>>> import numpy as np
>>> from numpy import linalg as LA
>>> np.set_printoptions(precision=3, suppress=True, linewidth=160, sign=" ")
>>> rd = lambda a: np.round(a, 3) + 0
>>> A = -2 * np.eye(4) + np.ones((4, 4))
>>> A
array([[-1.,  1.,  1.,  1.],
       [ 1., -1.,  1.,  1.],
       [ 1.,  1., -1.,  1.],
       [ 1.,  1.,  1., -1.]])
>>> cov = A.T @ A
>>> LA.matrix_rank(cov)
np.int64(4)
>>> (A @ A.T).shape
(4, 4)
>>> rd(LA.eigvalsh(cov)[::-1])
array([ 4.,  4.,  4.,  4.])
>>> cov
array([[ 4.,  0.,  0.,  0.],
       [ 0.,  4.,  0.,  0.],
       [ 0.,  0.,  4.,  0.],
       [ 0.,  0.,  0.,  4.]])
>>> m1 = np.load("out12.npy")
>>> m1
array([[-1,  1,  1, -1],
       [ 0,  1,  0, -2],
       [ 0,  0,  2,  1],
       [ 0,  0,  0, -1]])
>>> Q, evecs = LA.qr(m1[:, :2])[0], LA.qr(m1[:, 2:])[0]
>>> s = LA.svd(Q.T @ evecs, compute_uv=False)
>>> rd(s)
array([ 0.929,  0.369])
>>> vals, evecs = LA.eig(m1)
>>> rd(np.sort(LA.eigvals(LA.inv(m1))))
array([-1. , -1. ,  0.5,  1. ])
>>> rd(np.sort(LA.eigvals(m1.T)))
array([-1., -1.,  1.,  2.])
>>> vals
array([-1.,  1.,  2., -1.])
>>> rd(np.sort(LA.eigvals(m1 @ m1)))
array([ 1.,  1.,  1.,  4.])
>>> rng = np.random.default_rng(43)
>>> idx = rng.permutation(4)
>>> idx
array([ 1,  2,  0,  3])
>>> other = m1[idx][:, idx]
>>> other
array([[ 1,  0,  0, -2],
       [ 0,  2,  0,  1],
       [ 1,  1, -1, -1],
       [ 0,  0,  0, -1]])
>>> np.diag(other)
array([ 1,  2, -1, -1])
>>> f = np.array([2, 3, 1])
>>> M = np.outer(rng.normal(size=22), f) + 0.1 * rng.normal(size=(22, 3))
>>> rd(M)
array([[-1.379, -1.73 , -0.487],
       [-1.81 , -2.725, -1.114],
       [-3.928, -5.936, -2.109],
       [ 2.135,  2.792,  0.804],
       [-0.148,  0.053,  0.05 ],
       [ 0.456,  0.583,  0.124],
       [-1.483, -2.441, -0.905],
       [ 2.593,  3.697,  1.274],
       [ 1.949,  2.772,  0.89 ],
       [-0.18 , -0.427, -0.088],
       [-1.121, -1.787, -0.459],
       [-0.842, -1.047, -0.35 ],
       [-1.471, -2.508, -0.853],
       [ 0.043,  0.098,  0.113],
       [-1.201, -1.846, -0.513],
       [ 1.381,  1.621,  0.585],
       [-0.643, -1.07 , -0.216],
       [-0.741, -1.163, -0.267],
       [ 2.797,  4.564,  1.774],
       [-1.449, -2.141, -0.821],
       [-3.138, -4.718, -1.382],
       [ 0.631,  0.822,  0.407]])
>>> D = LA.norm(M[:, None] - M[None], axis=-1)
>>> D.mean(axis=1).argmax()
np.int64(2)
>>> np.flatnonzero(D[14] < D.mean() / 2)
array([  0,   1,   6,  10,  11,  12,  14,  16,  17,  19])
>>> D[14].round(6).argsort(kind="stable")[:4]
array([ 14,  10,   0,  19])
>>> (D + 1e9 * np.eye(22)).round(6).argmin(axis=1)
array([ 14,  12,  20,   8,  13,  21,  12,  18,   3,   4,  14,  17,   6,   4,  10,  21,  17,  16,   7,   6,   2,   5])
>>> LA.matrix_rank(D ** 2)
np.int64(5)
>>> other = np.c_[M[:, :2] @ np.array([[0, 1], [2, 0]]), np.array([-7, -6, -3, -7, 8, -9, -9, 2, 7, -2, -6, -1, -2, -5, 2, 9, -9, -9, 7, -9, -2, -2])]
>>> rd(other)
array([[ -3.46 ,  -1.379,  -7.   ],
       [ -5.45 ,  -1.81 ,  -6.   ],
       [-11.872,  -3.928,  -3.   ],
       [  5.585,   2.135,  -7.   ],
       [  0.105,  -0.148,   8.   ],
       [  1.167,   0.456,  -9.   ],
       [ -4.881,  -1.483,  -9.   ],
       [  7.395,   2.593,   2.   ],
       [  5.545,   1.949,   7.   ],
       [ -0.854,  -0.18 ,  -2.   ],
       [ -3.574,  -1.121,  -6.   ],
       [ -2.094,  -0.842,  -1.   ],
       [ -5.016,  -1.471,  -2.   ],
       [  0.196,   0.043,  -5.   ],
       [ -3.692,  -1.201,   2.   ],
       [  3.242,   1.381,   9.   ],
       [ -2.14 ,  -0.643,  -9.   ],
       [ -2.327,  -0.741,  -9.   ],
       [  9.128,   2.797,   7.   ],
       [ -4.283,  -1.449,  -9.   ],
       [ -9.436,  -3.138,  -2.   ],
       [  1.645,   0.631,  -2.   ]])
>>> rd(LA.norm(LA.qr(M)[0].T @ other, axis=0) ** 2 / ((other ** 2).sum(axis=0) + 1e-12))
array([ 1.   ,  1.   ,  0.278])
>>> rd(LA.norm(other - M @ LA.lstsq(M, other)[0], axis=0))
array([  0.   ,   0.   ,  25.167])
>>> x = np.array([2, 0, 1])
>>> target = M @ x
>>> rd(LA.solve(M.T @ M, M.T @ target))
array([ 2.,  0.,  1.])
>>> rd(LA.lstsq(M, target)[0])
array([ 2.,  0.,  1.])
>>> target = target + 0.1 * rng.normal(size=22)
>>> rd(target)
array([ -3.09 ,  -4.803, -10.148,   4.966,  -0.202,   0.979,  -3.866,   6.224,   4.736,  -0.369,  -2.727,  -2.137,  -3.689,   0.298,  -2.962,   3.272,  -1.374,
        -1.805,   7.352,  -3.538,  -7.64 ,   1.62 ])
>>> coef, *_ = LA.lstsq(M, target)
>>> rd(LA.norm(target - M @ coef))
np.float64(0.451)
>>> rd(M.T @ (target - M @ coef))
array([ 0.,  0.,  0.])
>>> Xc = M - M.mean(axis=0)
>>> evecs = LA.svd(Xc)[2][:1]
>>> other = Xc - Xc @ evecs.T @ evecs
>>> rd(LA.norm(other) / LA.norm(Xc))
np.float64(0.051)
>>> K = np.diag(np.array([5, -2, -5, -2])) + -3 * np.eye(4, k=1) + -3 * np.eye(4, k=-1)
>>> K
array([[ 5., -3.,  0.,  0.],
       [-3., -2., -3.,  0.],
       [ 0., -3., -5., -3.],
       [ 0.,  0., -3., -2.]])
>>> rd(np.poly(K))
array([   1.,    4.,  -48., -109.,   71.])
>>> rd(LA.eigvals(K).sum().real)
np.float64(-4.0)
>>> np.einsum("ij,ji->", K, K)
np.float64(112.0)
>>> np.einsum("ii->", K)
np.float64(-4.0)
>>> np.kron(np.eye(2, dtype=int), K)
array([[ 5., -3.,  0.,  0.,  0., -0.,  0.,  0.],
       [-3., -2., -3.,  0., -0., -0., -0.,  0.],
       [ 0., -3., -5., -3.,  0., -0., -0., -0.],
       [ 0.,  0., -3., -2.,  0.,  0., -0., -0.],
       [ 0., -0.,  0.,  0.,  5., -3.,  0.,  0.],
       [-0., -0., -0.,  0., -3., -2., -3.,  0.],
       [ 0., -0., -0., -0.,  0., -3., -5., -3.],
       [ 0.,  0., -0., -0.,  0.,  0., -3., -2.]])
>>> rd(LA.eigvals(K))
array([ 6.226, -8.124, -2.635,  0.533])
>>> rd(LA.det(K[::-1]))
np.float64(71.0)
>>> arr = np.loadtxt("case8.csv", delimiter=",")
>>> arr
array([[-4.,  2.,  0., -2.],
       [ 0.,  6.,  4.,  2.],
       [ 0.,  6.,  4.,  2.]])
>>> rd(LA.norm(arr[2] - arr[0]))
np.float64(8.0)
>>> arr[2] @ arr[0]
np.float64(8.0)
>>> rd(LA.norm(arr, axis=1))
array([ 4.899,  7.483,  7.483])
>>> rd(LA.norm(arr) ** 2 / LA.norm(arr, 2) ** 2)
np.float64(1.199)
>>> rd(LA.norm(arr, axis=0))
array([ 4.   ,  8.718,  5.657,  3.464])
>>> LA.matrix_rank(arr, rtol=0.1)
np.int64(2)
>>> LA.cond(arr) > 100
np.True_
>>> U, s, Vt = LA.svd(arr)
>>> rd(s)
array([ 10.65 ,   4.751,   0.   ])
>>> np.argmax(s[:-1] / (s[1:] + 1e-6)) + 1
np.int64(2)
>>> other = U[:, :2] @ np.diag(s[:2]) @ Vt[:2]
>>> LA.matrix_rank(other)
np.int64(2)
>>> rd(np.abs(arr - other).max())
np.float64(0.0)
>>> rd(LA.norm(arr - other) / LA.norm(arr))
np.float64(0.0)
>>> LA.matrix_rank(arr, rtol=0.05)
np.int64(2)
>>> rd(other)
array([[-4.,  2.,  0., -2.],
       [ 0.,  6.,  4.,  2.],
       [ 0.,  6.,  4.,  2.]])
>>> arr.reshape(-1, 2)
array([[-4.,  2.],
       [ 0., -2.],
       [ 0.,  6.],
       [ 4.,  2.],
       [ 0.,  6.],
       [ 4.,  2.]])
>>> t3 = arr.reshape(3, 2, -1)
>>> t3[:, 0]
array([[-4.,  2.],
       [ 0.,  6.],
       [ 0.,  6.]])
>>> np.einsum("ihd,jhd->hij", t3, t3).shape
(2, 3, 3)
>>> t3.transpose(1, 0, 2)
array([[[-4.,  2.],
        [ 0.,  6.],
        [ 0.,  6.]],

       [[ 0., -2.],
        [ 4.,  2.],
        [ 4.,  2.]]])
>>> X = np.loadtxt("a.csv", delimiter=",")
>>> X
array([[ 2.,  2., -2.],
       [ 1., -1., -2.],
       [ 1.,  0.,  0.],
       [ 1.,  1.,  2.]])
>>> x = np.array([-2, 0, -2])
>>> target = X @ x
>>> target
array([ 0.,  2., -2., -6.])
>>> target = target + 0.1 * rng.normal(size=4)
>>> rd(target)
array([-0.198,  2.004, -2.009, -6.062])
>>> coef, *_ = LA.lstsq(X, target)
>>> coef.round()
array([-2., -0., -2.])
>>> [round(float(LA.norm(LA.solve(X.T @ X + lam * np.eye(3), X.T @ target))), 2) for lam in (0, 1, 10, 100)]
[2.83, 2.23, 1.02, 0.17]
>>> rd(LA.norm(target - X @ coef))
np.float64(0.017)
>>> x = np.array([1, 2, 0])
>>> target = X @ x
>>> coef, lr = np.zeros(3), 1 / LA.norm(X, 2) ** 2
>>> for i in range(200):
...     coef -= lr * X.T @ (X @ coef - target)
...     if i % 50 == 0: print(i, round(LA.norm(X @ coef - target), 3))
... 
0 2.407
50 0.001
100 0.0
150 0.0
>>> rd(LA.cond(X))
np.float64(2.932)
>>> rd(coef)
array([ 1.,  2.,  0.])
>>> Q, evecs = LA.qr(X[:, :1])[0], LA.qr(X[:, 1:])[0]
>>> s = LA.svd(Q.T @ evecs, compute_uv=False)
>>> rd(LA.norm(Q @ Q.T - evecs @ evecs.T, 2))
np.float64(1.0)
>>> (s > 0.9).sum()
np.int64(0)
>>> rd(np.degrees(np.arccos(s.clip(0, 1))))
array([ 40.893])
>>> feats = np.loadtxt("arr.csv", delimiter=",")
>>> feats
array([[  9.167,   9.072,   9.045],
       [ 11.858, -10.012, -10.095],
       [ 29.866,  40.998,  41.007],
       [  3.068,  46.998,  46.972]])
>>> X.sum(axis=1)
array([ 2., -2.,  1.,  4.])
>>> X.mean(axis=0)
array([ 1.25,  0.5 , -0.5 ])
>>> X.shape
(4, 3)
>>> U, s, Vt = LA.svd(feats)
>>> np.argmax(s[:-1] / (s[1:] + 1e-6)) + 1
np.int64(2)
>>> other = U[:, :2] @ np.diag(s[:2]) @ Vt[:2]
>>> rd(LA.norm(feats - other, 2)), rd(s[2])
(np.float64(0.059), np.float64(0.059))
>>> LA.matrix_rank(other)
np.int64(2)
>>> rd(LA.norm(feats - other) / LA.norm(feats))
np.float64(0.001)
>>> [round(float(x), 3) for x in LA.svd(feats, compute_uv=False)[:3]]
[92.833, 25.534, 0.059]
>>> rd(LA.norm(feats, 2) / LA.norm(feats))
np.float64(0.964)
>>> np.argsort(-LA.norm(feats, axis=0).round(6), kind="stable")[:3]
array([ 1,  2,  0])
>>> J = np.array([[-3, 3, -1], [1, -3, -3], [4, 1, -3]])
>>> J
array([[-3,  3, -1],
       [ 1, -3, -3],
       [ 4,  1, -3]])
>>> x = np.array([3, 3, 7])
>>> target = J @ x
>>> target
array([ -7, -27,  -6])
>>> rd(LA.solve(J.T, J[2]))
array([ 0.,  0.,  1.])
>>> rd(LA.solve(J, J[:, 2]))
array([ 0.,  0.,  1.])
>>> rd(LA.solve(J, -3 * target))
array([ -9.,  -9., -21.])
